% python3 -q
>>> import numpy as np
>>> from numpy import linalg as LA
>>> np.set_printoptions(precision=1, suppress=True, linewidth=120, legacy="1.25")
>>> data = np.array([[0.0, 1.0, 0.0, 0.0, 0.0],
...     [3.0, 0.0, 0.0, 0.0, 0.0],
...     [0.0, 0.0, 9.0, 2.0, 4.0],
...     [0.0, 0.0, 2.0, 9.0, 3.0],
...     [0.0, 0.0, 9.0, 8.0, 1.0]])
>>> # 2 blocks once reordered
>>> f = np.array([0, 0, 2, 1, 2])
>>> out = data + np.outer(f, np.eye(5)[2])
>>> LA.matrix_rank(LA.inv(out) - LA.inv(data), tol=1e-8)
1
>>> round(LA.det(out) / LA.det(data), 1), round(float(1 + LA.solve(data, f)[2]), 1)
(1.2, 1.2)
>>> F = np.loadtxt("a.csv", delimiter=",")
>>> F
array([[0., 0., 2., 1., 2., 1.],
       [1., 3., 2., 2., 0., 2.],
       [2., 1., 1., 0., 1., 1.]])
>>> x0 = np.array([1, -3, 1, -4, -4, 2])
>>> F * x0
array([[ 0., -0.,  2., -4., -8.,  2.],
       [ 1., -9.,  2., -8., -0.,  4.],
       [ 2., -3.,  1., -0., -4.,  2.]])
>>> F @ x0
array([ -8., -10.,  -2.])
>>> F @ np.eye(6)[2]
array([2., 2., 1.])
>>> np.sign((F @ x0).round(6))
array([-1., -1., -1.])
>>> F @ np.ones(6)
array([ 6., 10.,  6.])
>>> x0 = np.array([-1, -1, 3, 1, 0, -1])
>>> a = np.maximum(F @ x0, 0)
>>> F * (a > 1e-9)[:, None]
array([[0., 0., 2., 1., 2., 1.],
       [1., 3., 2., 2., 0., 2.],
       [0., 0., 0., 0., 0., 0.]])
>>> F.T @ a
array([ 2.,  6., 16., 10., 12., 10.])
>>> U, sv = LA.svd(F)
Traceback (most recent call last):
  File "<python-input-21>", line 1, in <module>
    U, sv = LA.svd(F)
    ^^^^^
ValueError: too many values to unpack (expected 2)
>>> U, sv, vt = LA.svd(F, full_matrices=False)
>>> np.round(U.T @ F @ vt.T, 1) + 0
array([[5.5, 0. , 0. ],
       [0. , 2.5, 0. ],
       [0. , 0. , 1.8]])
>>> np.cumsum(sv ** 2) / np.sum(sv ** 2)
array([0.8, 0.9, 1. ])
>>> sv / sv[0]
array([1. , 0.4, 0.3])
>>> np.abs(vt[0])
array([0.3, 0.5, 0.5, 0.4, 0.2, 0.4])
>>> sv
array([5.5, 2.5, 1.8])
>>> (sv > 1e-8).sum()
3
>>> np.abs(U[:, 0]).round(6).argmax()
1
>>> np.round(U.T @ U, 1) + 0
array([[1., 0., 0.],
       [0., 1., 0.],
       [0., 0., 1.]])
>>> out = np.array([[3, 2], [0, 2], [1, 0], [1, 0], [1, 1], [1, 0]])
>>> np.einsum("ij,ij->i", F, F)
array([10., 22.,  8.])
>>> np.einsum("ik,kj->ij", F, out)
array([[6., 2.],
       [9., 8.],
       [9., 7.]])
>>> out.T @ F.T
array([[6., 9., 9.],
       [2., 8., 7.]])
>>> np.vstack([F, out.T]).shape
(5, 6)
>>> LA.matrix_rank(F @ out)
2
>>> F @ out
array([[6., 2.],
       [9., 8.],
       [9., 7.]])
>>> F.reshape(2, -1)
array([[0., 0., 2., 1., 2., 1., 1., 3., 2.],
       [2., 0., 2., 2., 1., 1., 0., 1., 1.]])
>>> F.reshape(-1, 2)
array([[0., 0.],
       [2., 1.],
       [2., 1.],
       [1., 3.],
       [2., 2.],
       [0., 2.],
       [2., 1.],
       [1., 0.],
       [1., 1.]])
>>> T = F.reshape(3, 2, -1)
>>> np.einsum("ihd,jhd->hij", T, T).shape
(2, 3, 3)
>>> T.transpose(1, 0, 2)
array([[[0., 0., 2.],
        [1., 3., 2.],
        [2., 1., 1.]],

       [[1., 2., 1.],
        [2., 0., 2.],
        [0., 1., 1.]]])
>>> np.einsum("ihd,ihd->ih", T, T)
array([[ 4.,  6.],
       [14.,  8.],
       [ 6.,  2.]])
>>> T.shape
(3, 2, 3)
>>> T.sum(axis=1)
array([[1., 2., 3.],
       [3., 3., 4.],
       [2., 2., 2.]])
>>> A = np.load("sample4.npy")
>>> A
array([[ 0,  1,  3,  1, -1,  4],
       [ 0,  0,  3, -4, -3, -5],
       [ 0,  0,  0,  5, -5,  1],
       [ 0,  0,  0,  0, -4, -1],
       [ 0,  0,  0,  0,  0, -4],
       [ 0,  0,  0,  0,  0,  0]])
>>> rng = np.random.default_rng(756)
>>> out = A + rng.integers(-2, 3, (6, 5)) @ rng.integers(-2, 3, (5, 6))
>>> out
array([[  3,  -3,   7,   3,  -5,   2],
       [  1,   4,  -2,   0,   5,  -3],
       [ -3,   0,   5,   1, -11,   2],
       [  0,   4,  -5,  -2,  -4,  -2],
       [  0,  10,  -3,   0,   4,   5],
       [ -3,  -2,  -4,   0,   2,  -9]])
>>> LA.matrix_rank(out - A, tol=1e-8)
5
>>> np.round(LA.svd(out - A, compute_uv=False), 1) + 0
array([19.2, 13.6,  8.5,  4. ,  1.9,  0. ])
>>> np.abs(out - A).sum(axis=1)
array([19, 24, 19, 12, 26, 20])
>>> W0 = np.load("block2.npy")
>>> W0
array([[-0.9,  0.4, -0.4],
       [ 0.4,  0.9,  0.1],
       [-0.4,  0.1,  0.9]])
>>> t = np.radians(36)
>>> R = np.eye(3)
>>> R[0, 0] = R[2, 2] = np.cos(t)
>>> R[0, 2], R[2, 0] = -np.sin(t), np.sin(t)
>>> R
array([[ 0.8,  0. , -0.6],
       [ 0. ,  1. ,  0. ],
       [ 0.6,  0. ,  0.8]])
>>> out = W0 @ R.T
>>> LA.svd(W0, compute_uv=False), LA.svd(out, compute_uv=False)
(array([1., 1., 1.]), array([1., 1., 1.]))
>>> np.abs(out - W0).max(axis=0)
array([0.5, 0. , 0.4])
>>> np.allclose(LA.norm(W0, axis=1), LA.norm(out, axis=1))
True
>>> vals, evecs = LA.eigh(W0)
>>> LA.eigvalsh(W0 + -2 * np.eye(3))
array([-3., -1., -1.])
>>> vals
array([-1.,  1.,  1.])
>>> LA.svd(W0, compute_uv=False)
array([1., 1., 1.])
>>> np.round(evecs.T @ evecs, 1) + 0
array([[1., 0., 0.],
       [0., 1., 0.],
       [0., 0., 1.]])
>>> np.unique(vals.round(6) + 0, return_counts=True)[1]
array([1, 2])
>>> LA.eigvalsh(W0 @ W0)
array([1., 1., 1.])
>>> evecs @ np.diag(vals) @ evecs.T
array([[-0.9,  0.4, -0.4],
       [ 0.4,  0.9,  0.1],
       [-0.4,  0.1,  0.9]])
>>> vals, evecs = LA.eigh(W0)
>>> x0 = np.array([0, 3, 1])
>>> round(x0 @ W0 @ x0 / (x0 @ x0), 1), vals[0], round(vals[-1], 1)
(1.0, -1.0, 1.0)
>>> np.round(evecs * np.abs(vals) @ evecs.T, 1) + 0
array([[1., 0., 0.],
       [0., 1., 0.],
       [0., 0., 1.]])
>>> round(np.abs(W0).sum(axis=1).max(), 1), np.abs(vals).max()
(1.6, 1.0)
>>> np.round(evecs * np.maximum(vals, 0) @ evecs.T, 1) + 0
array([[ 0.1,  0.2, -0.2],
       [ 0.2,  1. ,  0. ],
       [-0.2,  0. ,  1. ]])
>>> LA.eigvalsh(W0[1:, 1:])
array([0.9, 1. ])
>>> round(x0 @ W0 @ x0, 1)
9.7
>>> out = F + rng.integers(-2, 3, (3, 1)) @ rng.integers(-2, 3, (1, 6))
>>> out
array([[-4.,  2.,  0., -3.,  4.,  1.],
       [-3.,  5.,  0., -2.,  2.,  2.],
       [ 6., -1.,  3.,  4., -1.,  1.]])
>>> out - F
array([[-4.,  2., -2., -4.,  2.,  0.],
       [-4.,  2., -2., -4.,  2.,  0.],
       [ 4., -2.,  2.,  4., -2.,  0.]])
>>> np.abs(out - F).sum(axis=1)
array([14., 14., 14.])
>>> LA.matrix_rank(out - F, tol=1e-8)
1
>>> np.round(LA.svd(out - F, compute_uv=False), 1) + 0
array([11.5,  0. ,  0. ])
>>> cent = np.array([[1, 0, 2, 2], [2, 1, 0, 2], [0, 2, 1, 0], [0, 1, 0, 1]])
>>> feats = (rng.random((27, 4)) < 0.25) @ cent
>>> feats
array([[0, 1, 0, 1],
       [2, 3, 1, 2],
       [1, 0, 2, 2],
       [1, 2, 3, 2],
       [3, 3, 3, 4],
       [0, 3, 1, 1],
       [2, 2, 0, 3],
       [0, 2, 1, 0],
       [1, 0, 2, 2],
       [0, 0, 0, 0],
       [1, 1, 2, 3],
       [0, 2, 1, 0],
       [2, 1, 0, 2],
       [0, 0, 0, 0],
       [0, 0, 0, 0],
       [1, 1, 2, 3],
       [3, 1, 2, 4],
       [1, 0, 2, 2],
       [2, 1, 0, 2],
       [0, 2, 1, 0],
       [0, 0, 0, 0],
       [0, 2, 1, 0],
       [0, 1, 0, 1],
       [2, 3, 1, 2],
       [2, 3, 1, 2],
       [2, 3, 1, 2],
       [3, 1, 2, 4]])
>>> cen = feats - feats.mean(axis=0)
>>> U, sv, vt = LA.svd(cen, full_matrices=False)
>>> np.abs(vt[0]).argmax()
3
>>> np.abs(vt[-1])
array([0.7, 0.1, 0.3, 0.6])
>>> (np.sign(U[:, 0]) == np.sign(U[0, 0])).astype(int)
array([1, 0, 0, 0, 0, 1, 0, 1, 0, 1, 0, 1, 0, 1, 1, 0, 0, 0, 0, 1, 1, 1, 1, 0, 0, 0, 0])
>>> LA.matrix_rank(cen)
4
>>> np.round(cen.mean(axis=0), 1) + 0
array([0., 0., 0., 0.])
>>> np.round(sv ** 2 / (sv ** 2).sum(), 1) + 0
array([0.6, 0.2, 0.1, 0. ])
>>> z = rng.integers(0, 3, 5)
>>> X = (z[:, None] == z) * -3 + np.eye(5)
>>> X
array([[-2.,  0., -3.,  0.,  0.],
       [ 0., -2.,  0.,  0.,  0.],
       [-3.,  0., -2.,  0.,  0.],
       [ 0.,  0.,  0., -2., -3.],
       [ 0.,  0.,  0., -3., -2.]])
>>> # equal to its transpose
>>> q = X.astype(float).copy()
>>> for j in range(5):
...     q[:, j] -= q[:, :j] @ (q[:, :j].T @ q[:, j])
...     q[:, j] /= LA.norm(q[:, j])
... 
>>> np.round(q.T @ X, 1) + 0
array([[3.6, 0. , 3.3, 0. , 0. ],
       [0. , 2. , 0. , 0. , 0. ],
       [0. , 0. , 1.4, 0. , 0. ],
       [0. , 0. , 0. , 3.6, 3.3],
       [0. , 0. , 0. , 0. , 1.4]])
>>> out = LA.inv(X)
>>> LA.inv(out)
array([[-2., -0., -3., -0., -0.],
       [-0., -2., -0., -0., -0.],
       [-3., -0., -2., -0., -0.],
       [-0., -0., -0., -2., -3.],
       [-0., -0., -0., -3., -2.]])
>>> out
array([[ 0.4, -0. , -0.6, -0. , -0. ],
       [-0. , -0.5, -0. , -0. , -0. ],
       [-0.6, -0. ,  0.4, -0. , -0. ],
       [-0. , -0. , -0. ,  0.4, -0.6],
       [-0. , -0. , -0. , -0.6,  0.4]])
>>> (np.abs(out) > 1e-9).astype(int)
array([[1, 0, 1, 0, 0],
       [0, 1, 0, 0, 0],
       [1, 0, 1, 0, 0],
       [0, 0, 0, 1, 1],
       [0, 0, 0, 1, 1]])
>>> vals, evecs = LA.eigvalsh(X)
Traceback (most recent call last):
  File "<python-input-109>", line 1, in <module>
    vals, evecs = LA.eigvalsh(X)
    ^^^^^^^^^^^
ValueError: too many values to unpack (expected 2)
>>> vals, evecs = LA.eigh(X)
>>> LA.eigvalsh(X + 2 * np.eye(5))
array([-3., -3.,  0.,  3.,  3.])
>>> np.unique(vals.round(6) + 0, return_counts=True)[1]
array([2, 1, 2])
>>> np.round(evecs.T @ evecs, 1) + 0
array([[1., 0., 0., 0., 0.],
       [0., 1., 0., 0., 0.],
       [0., 0., 1., 0., 0.],
       [0., 0., 0., 1., 0.],
       [0., 0., 0., 0., 1.]])
>>> LA.svd(X, compute_uv=False)
array([5., 5., 2., 1., 1.])
>>> x0 = np.array([1, 3, -3, 3, 0])
>>> a = np.maximum(X @ x0, 0)
>>> np.maximum(X @ (3 * x0), 0)
array([21.,  0.,  9.,  0.,  0.])
>>> a
array([7., 0., 3., 0., 0.])
>>> K = -2 * np.eye(6) + np.ones((6, 6))
>>> K
array([[-1.,  1.,  1.,  1.,  1.,  1.],
       [ 1., -1.,  1.,  1.,  1.,  1.],
       [ 1.,  1., -1.,  1.,  1.,  1.],
       [ 1.,  1.,  1., -1.,  1.,  1.],
       [ 1.,  1.,  1.,  1., -1.,  1.],
       [ 1.,  1.,  1.,  1.,  1., -1.]])
>>> # equal to its transpose
>>> q, evecs = LA.qr(K[:, :3])[0], LA.qr(K[:, 3:])[0]
>>> sv = LA.svd(q.T @ evecs, compute_uv=False)
>>> np.degrees(np.arccos(sv.clip(0, 1)))
array([53.1, 90. , 90. ])
>>> sv.round(1) + 0
array([0.6, 0. , 0. ])
>>> np.round(LA.norm(q @ q.T - evecs @ evecs.T, 2), 1)
1.0
>>> f = np.array([0, 1, 2, 1, 1, 1])
>>> out = K + np.outer(f, np.eye(6)[1])
>>> np.round(LA.det(out) / LA.det(K), 1), round(float(1 + LA.solve(K, f)[1]), 1)
(1.2, 1.2)
>>> LA.matrix_rank(out - K)
1
>>> out
array([[-1.,  1.,  1.,  1.,  1.,  1.],
       [ 1.,  0.,  1.,  1.,  1.,  1.],
       [ 1.,  3., -1.,  1.,  1.,  1.],
       [ 1.,  2.,  1., -1.,  1.,  1.],
       [ 1.,  2.,  1.,  1., -1.,  1.],
       [ 1.,  2.,  1.,  1.,  1., -1.]])
>>> vals, evecs = LA.eigh(K)
>>> x0 = np.array([3, 3, 1, 2, 2, 2])
>>> np.abs(K).sum(axis=1).max(), np.round(np.abs(vals).max(), 1)
(6.0, 4.0)
>>> evecs * np.abs(vals) @ evecs.T
array([[2.3, 0.3, 0.3, 0.3, 0.3, 0.3],
       [0.3, 2.3, 0.3, 0.3, 0.3, 0.3],
       [0.3, 0.3, 2.3, 0.3, 0.3, 0.3],
       [0.3, 0.3, 0.3, 2.3, 0.3, 0.3],
       [0.3, 0.3, 0.3, 0.3, 2.3, 0.3],
       [0.3, 0.3, 0.3, 0.3, 0.3, 2.3]])
>>> round(x0 @ K @ x0 / (x0 @ x0), 1), round(vals[0], 1), np.round(vals[-1], 1)
(3.5, -2.0, 4.0)
>>> cent = np.array([[8, -3, -4], [-6, 3, -4], [6, 2, 2]])
>>> J = np.repeat(cent, 27 // 3, axis=0)
>>> J = J + 0.1 * rng.normal(size=J.shape)
>>> J
array([[ 7.9, -3.1, -4. ],
       [ 8.1, -3.2, -4.1],
       [ 8. , -3. , -4. ],
       [ 8. , -2.9, -3.8],
       [ 7.8, -3.2, -4. ],
       [ 7.9, -3. , -3.9],
       [ 8. , -3.1, -4. ],
       [ 7.9, -3. , -4.1],
       [ 8.1, -3.1, -3.9],
       [-6. ,  3. , -3.8],
       [-5.8,  3. , -4.1],
       [-5.8,  3. , -4. ],
       [-6.1,  3.1, -4. ],
       [-6. ,  2.9, -4.1],
       [-5.9,  3.1, -3.9],
       [-6. ,  2.9, -4.1],
       [-5.8,  3. , -3.9],
       [-6. ,  2.8, -4.2],
       [ 6.3,  2. ,  1.8],
       [ 6.2,  2.1,  2. ],
       [ 5.9,  2. ,  2.1],
       [ 6.2,  2.1,  1.8],
       [ 6. ,  1.9,  2.1],
       [ 6.1,  1.8,  2.1],
       [ 6. ,  1.9,  2.1],
       [ 6. ,  2. ,  1.9],
       [ 6. ,  1.9,  2.1]])
>>> dist = LA.norm(J[:, None] - J[None], axis=-1)
>>> LA.matrix_rank(dist ** 2)
5
>>> np.flatnonzero(dist[2] < dist.mean() / 2)
array([0, 1, 2, 3, 4, 5, 6, 7, 8])
>>> dist[:5, :5]
array([[0. , 0.3, 0.1, 0.2, 0.1],
       [0.3, 0. , 0.3, 0.5, 0.3],
       [0.1, 0.3, 0. , 0.2, 0.2],
       [0.2, 0.5, 0.2, 0. , 0.4],
       [0.1, 0.3, 0.2, 0.4, 0. ]])
>>> z = feats[:, 2] > np.median(feats[:, 2])
>>> f = feats[z].mean(axis=0) - feats[~z].mean(axis=0)
>>> np.round((((feats - feats.mean(axis=0)) @ f > 0) == z).mean(), 1)
0.8
>>> z.astype(int)
array([0, 0, 1, 1, 1, 0, 0, 0, 1, 0, 1, 0, 0, 0, 0, 1, 1, 1, 0, 0, 0, 0, 0, 0, 0, 0, 1])
